$ ipython --no-banner

In [1]: import numpy as np

In [2]: np.set_printoptions(suppress=True, linewidth=100)

In [3]: def tidy(a):
   ...:     return np.round(a, 2) + 0
   ...: 

In [4]: mat = np.maximum(np.array([[2, 1],
   ...:     [3, 0],
   ...:     [2, 1],
   ...:     [3, 0],
   ...:     [3, 0],
   ...:     [1, 3],
   ...:     [2, 2],
   ...:     [0, 1],
   ...:     [3, 1],
   ...:     [3, 0],
   ...:     [3, 3],
   ...:     [3, 3],
   ...:     [2, 1],
   ...:     [0, 3],
   ...:     [0, 3],
   ...:     [2, 3],
   ...:     [1, 1],
   ...:     [2, 2],
   ...:     [3, 0],
   ...:     [2, 2],
   ...:     [0, 1],
   ...:     [0, 0]]) @ np.array([[1, 2, -2], [-1, 1, -1]]) + np.array([0, 8, 7]), 0)

In [5]: mat
Out[5]: 
array([[ 1, 13,  2],
       [ 3, 14,  1],
       [ 1, 13,  2],
       [ 3, 14,  1],
       [ 3, 14,  1],
       [ 0, 13,  2],
       [ 0, 14,  1],
       [ 0,  9,  6],
       [ 2, 15,  0],
       [ 3, 14,  1],
       [ 0, 17,  0],
       [ 0, 17,  0],
       [ 1, 13,  2],
       [ 0, 11,  4],
       [ 0, 11,  4],
       [ 0, 15,  0],
       [ 0, 11,  4],
       [ 0, 14,  1],
       [ 3, 14,  1],
       [ 0, 14,  1],
       [ 0,  9,  6],
       [ 0,  8,  7]])

In [6]: lab = mat[:, 1] > np.median(mat[:, 1])

In [7]: r0 = mat[lab].mean(axis=0) - mat[~lab].mean(axis=0)

In [8]: ((mat - mat.mean(axis=0)) @ r0 > 0).astype(int)
Out[8]: array([1, 1, 1, 1, 1, 1, 1, 0, 1, 1, 1, 1, 1, 0, 0, 1, 0, 1, 1, 1, 0, 0])

In [9]: Y = mat / np.linalg.norm(mat, axis=1, keepdims=True)

In [10]: G = Y @ Y.T

In [11]: tidy(G[20])
Out[11]: 
array([0.9 , 0.85, 0.9 , 0.85, 0.85, 0.91, 0.87, 1.  , 0.82, 0.85, 0.83, 0.83, 0.9 , 0.97, 0.97,
       0.83, 0.97, 0.87, 0.85, 0.87, 1.  , 0.99])

In [12]: Y = mat[0, 0] * mat[1:] - np.outer(mat[1:, 0], mat[0])

In [13]: Y
Out[13]: 
array([[  0, -25,  -5],
       [  0,   0,   0],
       [  0, -25,  -5],
       [  0, -25,  -5],
       [  0,  13,   2],
       [  0,  14,   1],
       [  0,   9,   6],
       [  0, -11,  -4],
       [  0, -25,  -5],
       [  0,  17,   0],
       [  0,  17,   0],
       [  0,   0,   0],
       [  0,  11,   4],
       [  0,  11,   4],
       [  0,  15,   0],
       [  0,  11,   4],
       [  0,  14,   1],
       [  0, -25,  -5],
       [  0,  14,   1],
       [  0,   9,   6],
       [  0,   8,   7]])

In [14]: np.flatnonzero(~Y.round(6).any(axis=1))
Out[14]: array([ 1, 11])

In [15]: np.linalg.matrix_rank(Y), np.linalg.matrix_rank(mat)
Out[15]: (np.int64(2), np.int64(3))
